% python3 -q
>>> import numpy as np
>>> import numpy.linalg as la
>>> np.set_printoptions(precision=1, suppress=True, linewidth=200, legacy="1.25")
>>> rng = np.random.default_rng(897)
>>> data = (rng.random((3, 3)) < 0.3) + np.eye(3)
>>> data /= data.sum(axis=1, keepdims=True)
>>> data
array([[0.5, 0.5, 0. ],
       [0.5, 0.5, 0. ],
       [0. , 0. , 1. ]])
>>> # columns 0 and 1 are equal
>>> other = np.array([[2, 0, 0], [2, 0, 1]])
>>> Z = np.kron(other, data)
>>> Z.shape
(6, 9)
>>> Z
array([[1. , 1. , 0. , 0. , 0. , 0. , 0. , 0. , 0. ],
       [1. , 1. , 0. , 0. , 0. , 0. , 0. , 0. , 0. ],
       [0. , 0. , 2. , 0. , 0. , 0. , 0. , 0. , 0. ],
       [1. , 1. , 0. , 0. , 0. , 0. , 0.5, 0.5, 0. ],
       [1. , 1. , 0. , 0. , 0. , 0. , 0.5, 0.5, 0. ],
       [0. , 0. , 2. , 0. , 0. , 0. , 0. , 0. , 1. ]])
>>> ev, vecs = la.eigh(data)
>>> np.unique(ev.round(6) + 0, return_counts=True)[1]
array([1, 2])
>>> np.round(vecs.T @ vecs, 1) + 0
array([[1., 0., 0.],
       [0., 1., 0.],
       [0., 0., 1.]])
>>> la.eigvalsh(data @ data)
array([0., 1., 1.])
>>> (ev > 1e-8).sum(), (ev < -1e-8).sum()
(2, 0)
>>> ev.sum(), np.trace(data)
(2.0, 2.0)
>>> np.round(la.svd(data, compute_uv=False), 1) + 0
array([1., 1., 0.])
>>> la.eigvalsh(data + 2 * np.eye(3))
array([2., 3., 3.])
>>> X = np.load("x.npy")
>>> X
array([[ 0.9,  3.2, -1. ],
       [ 1. , -5.4,  1.8],
       [-2.1,  0.8, -0.3],
       [-0.1,  0.9, -0.3],
       [ 0.1,  1.3, -0.4],
       [ 1.3, -0.3,  0.1],
       [-0.7, -2.5,  0.9],
       [-0.8, -1.1,  0.4],
       [ 1.3,  0.2, -0.1],
       [-0.2, -3.2,  1. ],
       [-1.2, -2. ,  0.7],
       [ 1. ,  4.4, -1.5],
       [ 0.2, -4. ,  1.3]])
>>> proj = X @ la.solve(X.T @ X, X.T)
>>> proj @ X[:, 0]
array([ 0.9,  1. , -2.1, -0.1,  0.1,  1.3, -0.7, -0.8,  1.3, -0.2, -1.2,  1. ,  0.2])
>>> np.allclose(proj @ proj, proj)
True
>>> np.round(la.eigvalsh(proj), 1) + 0
array([0., 0., 0., 0., 0., 0., 0., 0., 0., 0., 1., 1., 1.])
>>> np.round(np.diag(proj), 1) + 0
array([0.3, 0.4, 0.5, 0. , 0.1, 0.1, 0.3, 0.1, 0.2, 0.3, 0.2, 0.3, 0.2])
>>> O, vecs = la.qr(X[:, :1])[0], la.qr(X[:, 1:])[0]
>>> sig = la.svd(O.T @ vecs, compute_uv=False)
>>> (sig > 0.9).sum()
0
>>> round(la.norm(O @ O.T - vecs @ vecs.T, 2), 1)
1.0
>>> Ac = X - X.mean(axis=0)
>>> U, sig, vt = la.svd(Ac, full_matrices=False)
>>> vt[0] * np.sign(vt[0, np.abs(vt[0]).argmax()])
array([ 0.1,  0.9, -0.3])
>>> la.matrix_rank(Ac)
3
>>> np.round(sig ** 2 / (sig ** 2).sum(), 1) + 0
array([0.9, 0.1, 0. ])
>>> np.abs(U[:, 0]).argmax()
11
>>> np.round(np.abs(vt[-1]), 1) + 0
array([0. , 0.3, 0.9])
>>> np.round(Ac.mean(axis=0), 1) + 0
array([0., 0., 0.])
>>> round(la.norm(X, 2) / la.norm(X), 1)
0.9
>>> [round(float(x), 1) for x in la.svd(X, compute_uv=False)[:3]]
[10.5, 3.6, 0.1]
>>> la.cond(X) > 100
False
>>> np.round(np.abs(la.svd(X)[2][-1]), 1) + 0
array([0. , 0.3, 0.9])
>>> W0 = np.array([[45, 25, -14, 7], [25, 43, 18, 22], [-14, 18, 50, 1], [7, 22, 1, 34]])
>>> # symmetric, so the eigenvalues are real
>>> Lm = la.cholesky(W0)
>>> Lm
array([[ 6.7,  0. ,  0. ,  0. ],
       [ 3.7,  5.4,  0. ,  0. ],
       [-2.1,  4.8,  4.8,  0. ],
       [ 1. ,  3.4, -2.7,  3.8]])
>>> np.round(W0 / np.sqrt(np.outer(np.diag(W0), np.diag(W0))), 1) + 0
array([[ 1. ,  0.6, -0.3,  0.2],
       [ 0.6,  1. ,  0.4,  0.6],
       [-0.3,  0.4,  1. ,  0. ],
       [ 0.2,  0.6,  0. ,  1. ]])
>>> other = np.array([[1, 0, -3, -2], [1, -3, 3, 2], [-3, 1, 1, -3], [2, -2, -1, -3]])
>>> m1 = np.tril(other)
>>> m1
array([[ 1,  0,  0,  0],
       [ 1, -3,  0,  0],
       [-3,  1,  1,  0],
       [ 2, -2, -1, -3]])
>>> other = np.array([[3, -3, 0], [0, 2, 2]])
>>> Z = np.kron(other, m1)
>>> la.matrix_rank(Z)
8
>>> Z.shape
(8, 12)
>>> round(la.norm(Z, 2), 1), round(float(la.norm(other, 2) * la.norm(m1, 2)), 1)
(24.9, 24.9)
>>> la.eigvals(m1)
array([-3.,  1., -3.,  1.])
>>> np.einsum("ii->", m1)
-4
>>> round(float(la.det(m1[::-1])), 1)
9.0
>>> round(float(la.eigvals(m1).sum().real), 1)
-4.0
>>> W1 = np.array([[-1, -2, 8], [-4, 6, -1], [6, 7, -5], [-3, 6, -1]])
>>> c = np.array([1, 1, 2])
>>> act = np.maximum(m1 @ W1 + c, 0)
>>> (act > 0).mean(axis=0)
array([0.8, 0.2, 0.8])
>>> (act > 0).astype(int)
array([[0, 0, 1],
       [1, 0, 1],
       [1, 1, 0],
       [1, 0, 1]])
>>> Z = np.array([[0, -4], [-5, -1], [0, -2]])
>>> (act @ Z).round(6).argmax(axis=1)
array([0, 0, 1, 0])
>>> act @ Z
array([[   0,  -20],
       [   0,  -74],
       [-100,  -44],
       [   0,  -96]])
>>> W1 @ Z
array([[ 10, -10],
       [-30,  12],
       [-35, -21],
       [-30,   8]])
>>> M = np.load("mat.npy")
>>> M
array([[0, 0, 0],
       [3, 1, 0],
       [3, 0, 0]])
>>> x0 = np.array([-1, -2, 1])
>>> a = np.maximum(M @ x0, 0)
>>> np.tanh(M @ x0)
array([ 0., -1., -1.])
>>> np.maximum(M @ x0, 0) - np.maximum(-M @ x0, 0)
array([ 0, -5, -3])
>>> np.maximum(M @ (3 * x0), 0)
array([0, 0, 0])
>>> M.T @ a
array([0, 0, 0])
>>> F = np.array([[0, -1, 0], [0, -1, 0], [0, -2, -2]])
>>> [round(float(x), 1) for x in la.svd(F, compute_uv=False)[:3]]
[3.0, 0.9, 0.0]
>>> la.cond(F) > 100
True
>>> U, sig, vt = la.svd(F)
>>> vecs = vt[:(sig > 1e-8).sum()]
>>> x0 = F[1] + -2 * F[0] + rng.integers(2) * np.eye(3)[2]
>>> x0
array([0., 1., 0.])
>>> round(la.norm(x0 - vecs.T @ vecs @ x0), 1)
0.0
>>> O, _ = la.qr(np.array([[0.2, 0.4, -0.5, -0.3],
...     [-0.4, 1.1, -0.9, 0.8],
...     [-0.4, -0.6, -1.1, 3.2],
...     [2.3, -1.4, 1.3, -1.3]]))
>>> vecs, _ = la.qr(np.array([[0.9, -1.1, -0.7, -1.1],
...     [0.0, 0.6, -2.0, -0.3],
...     [-1.2, -0.3, -0.4, 0.4],
...     [-1.4, -0.2, 0.0, 1.1]]))
>>> sig = 10 * 0.5 ** np.arange(4)
>>> feats = O[:, :4] * sig @ vecs[:4]
>>> feats
array([[-1. , -0.4,  2.4, -0.1],
       [-0.9,  2.7,  2.5,  1.2],
       [-1.7, -0.7, -3. ,  1.9],
       [ 4.2, -7.8,  3.9, -0.7]])
>>> feats.ravel(order="F")
array([-1. , -0.9, -1.7,  4.2, -0.4,  2.7, -0.7, -7.8,  2.4,  2.5, -3. ,  3.9, -0.1,  1.2,  1.9, -0.7])
>>> blk = feats.reshape(4, 2, -1)
>>> blk[:, 0]
array([[-1. , -0.4],
       [-0.9,  2.7],
       [-1.7, -0.7],
       [ 4.2, -7.8]])
>>> blk.sum(axis=1)
array([[ 1.4, -0.5],
       [ 1.6,  3.9],
       [-4.8,  1.2],
       [ 8. , -8.5]])
>>> np.einsum("ihd,jhd->hij", blk, blk).shape
(2, 4, 4)
>>> W1 = np.array([[2, 4, 3, 0, -5],
...     [-4, 2, -5, 4, -1],
...     [-2, 5, -1, 0, -1],
...     [2, 4, 4, -4, -5]])
>>> c = np.array([1, 2, 0, 1, 1])
>>> act = np.maximum(feats @ W1 + c, 0)
>>> (act > 0).astype(int)
array([[0, 1, 0, 1, 1],
       [0, 1, 0, 1, 0],
       [1, 0, 1, 0, 1],
       [1, 1, 1, 0, 0]])
>>> (act > 0).mean(axis=0)
array([0.5, 0.8, 0.5, 0.5, 0.5])
>>> la.matrix_rank(act)
4
>>> act
array([[ 0. ,  8.9,  0. ,  0.2,  4.6],
       [ 0. , 20.8,  0. ,  7.1,  0. ],
       [10.2,  0. ,  9. ,  0. ,  3.8],
       [31.4, 19.5, 44.8,  0. ,  0. ]])
>>> Z = np.array([[2, 2, 0], [0, 1, 8], [0, 2, 6], [7, 4, 4], [4, 4, 5]])
>>> (act @ Z).round(6).argmax(axis=1)
array([2, 2, 2, 2])
>>> act @ Z
array([[ 19.5,  27.9,  94.5],
       [ 49.7,  49.2, 194.5],
       [ 35.6,  53.6,  72.9],
       [ 62.9, 172. , 424.9]])
>>> U, sig, vt = la.svd(feats, full_matrices=False)
>>> np.abs(vt[0])
array([0.4, 0.8, 0.4, 0.1])
>>> np.round(U.T @ feats @ vt.T, 1) + 0
array([[10. ,  0. ,  0. ,  0. ],
       [ 0. ,  5. ,  0. ,  0. ],
       [ 0. ,  0. ,  2.5,  0. ],
       [ 0. ,  0. ,  0. ,  1.2]])
>>> np.round(vt @ vt.T, 1) + 0
array([[1., 0., 0., 0.],
       [0., 1., 0., 0.],
       [0., 0., 1., 0.],
       [0., 0., 0., 1.]])
>>> np.allclose(U * sig @ vt, feats)
True
>>> cov = feats.T @ feats
>>> la.eigvalsh(cov)[::-1]
array([100. ,  25. ,   6.3,   1.6])
>>> la.matrix_rank(cov)
4
>>> (feats @ feats.T).shape
(4, 4)
>>> round(float(np.trace(cov)), 1), np.round((feats ** 2).sum(), 1)
(132.8, 132.8)
>>> f = np.array([3, -2, -2, -3])
>>> other = feats + np.outer(f, np.eye(4)[2])
>>> la.matrix_rank(la.inv(other) - la.inv(feats), tol=1e-8)
1
>>> round(float(la.det(other) / la.det(feats)), 1), np.round(1 + la.solve(feats, f)[2], 1)
(1.2, 1.2)
>>> la.matrix_rank(other - feats)
1
>>> J = np.load("case3.npy")
>>> J
array([[ -9,   4,  -3],
       [ -2,  -1,  -3],
       [-11,   0, -11],
       [ -7,   7, -17],
       [-12,   7, -21],
       [-15,   4, -12],
       [-12,  12, -13],
       [ -8,  21, -11],
       [-13,  20,  -5],
       [-10,  13,  -7],
       [-10,  22, -10],
       [ -1,  15, -14],
       [  1,  10, -19],
       [ -8,   3, -20],
       [ -9,   3, -22],
       [ -8,  -2, -30],
       [ -2,   4, -39]])
>>> Ac = (J - J.mean(axis=0)) / J.std(axis=0)
>>> Ac.std(axis=0)
array([1., 1., 1.])
>>> np.argwhere(np.abs(Ac) > 2)
array([[12,  0],
       [16,  2]])
>>> c = la.lstsq(np.delete(Ac, 2, axis=1), Ac[:, 2])[0]
>>> c
array([-0.3,  0.3])
>>> round(float(1 - np.var(Ac[:, 2] - np.delete(Ac, 2, axis=1) @ c)), 1)
0.2
>>> dist = la.norm(J[:, None] - J[None], axis=-1)
>>> la.matrix_rank(dist ** 2)
5
>>> dist.shape
(17, 17)
>>> dist[:5, :5]
array([[ 0. ,  8.6,  9.2, 14.5, 18.5],
       [ 8.6,  0. , 12.1, 16.9, 22.1],
       [ 9.2, 12.1,  0. , 10. , 12.2],
       [14.5, 16.9, 10. ,  0. ,  6.4],
       [18.5, 22.1, 12.2,  6.4,  0. ]])
